In [1]: import numpy as np

In [2]: np.set_printoptions(precision=2, suppress=True, linewidth=100)

In [3]: data = np.loadtxt("arr.csv", delimiter=",")

In [4]: data
Out[4]: 
array([[-0.5, -2.6, -0.3],
       [ 0.4, -0.1, -1.3],
       [-0.8,  0.3, -0.4]])

In [5]: q, R = np.linalg.qr(data)

In [6]: round(float(abs(R[0, 0])), 2), round(float(np.linalg.norm(data[:, 0])), 2)
Out[6]: (1.02, 1.02)

In [7]: np.allclose(R.T @ R, data.T @ data)
Out[7]: True

In [8]: q
Out[8]: 
array([[-0.49, -0.87,  0.02],
       [ 0.39, -0.2 ,  0.9 ],
       [-0.78,  0.44,  0.44]])

In [9]: round(float(np.trace(q @ q.T)), 2)
Out[9]: 3.0

In [10]: q @ R
Out[10]: 
array([[-0.5, -2.6, -0.3],
       [ 0.4, -0.1, -1.3],
       [-0.8,  0.3, -0.4]])

In [11]: np.abs(np.diag(R))
Out[11]: array([1.02, 2.42, 1.35])

In [12]: X = np.loadtxt("case0.csv", delimiter=",")

In [13]: X
Out[13]: 
array([[ 0.41,  0.31, -0.36, -0.12],
       [ 0.31,  0.24, -0.28, -0.09],
       [-0.36, -0.28,  0.32,  0.11],
       [-0.12, -0.09,  0.11,  0.04]])

In [14]: rank = np.linalg.matrix_rank(X)

In [15]: rank
Out[15]: np.int64(1)

In [16]: ns = np.linalg.svd(X)[2][rank:].T

In [17]: ns @ ns.T
Out[17]: 
array([[ 0.59, -0.31,  0.36,  0.12],
       [-0.31,  0.76,  0.28,  0.09],
       [ 0.36,  0.28,  0.68, -0.11],
       [ 0.12,  0.09, -0.11,  0.96]])

In [18]: np.allclose(X @ ns, 0)
Out[18]: True

In [19]: F = np.load("a.npy")

In [20]: F
Out[20]: 
array([[-2, -1,  1,  0],
       [ 0, -2, -1,  1],
       [ 1,  0, -2, -1],
       [-1,  1,  0, -2]])

In [21]: np.linalg.cond(F) > 100
Out[21]: np.True_

In [22]: [round(float(x), 2) for x in np.linalg.svd(F, compute_uv=False)[:3]]
Out[22]: [3.16, 3.16, 2.0]

In [23]: U, sv, vt = np.linalg.svd(F)

In [24]: V = vt[:(sv > 1e-8).sum()]

In [25]: rng = np.random.default_rng(24)

In [26]: x = F[0] + 2 * F[1] + rng.integers(2) * np.eye(4)[0]

In [27]: x
Out[27]: array([-2., -5., -1.,  2.])

In [28]: V.T @ V
Out[28]: 
array([[ 0.75,  0.25, -0.25,  0.25],
       [ 0.25,  0.75,  0.25, -0.25],
       [-0.25,  0.25,  0.75,  0.25],
       [ 0.25, -0.25,  0.25,  0.75]])

In [29]: np.linalg.matrix_rank(np.vstack([F, x]))
Out[29]: np.int64(3)

In [30]: np.diag(V.T @ V)
Out[30]: array([0.75, 0.75, 0.75, 0.75])

In [31]: np.allclose(V.T @ V @ x, x)
Out[31]: True
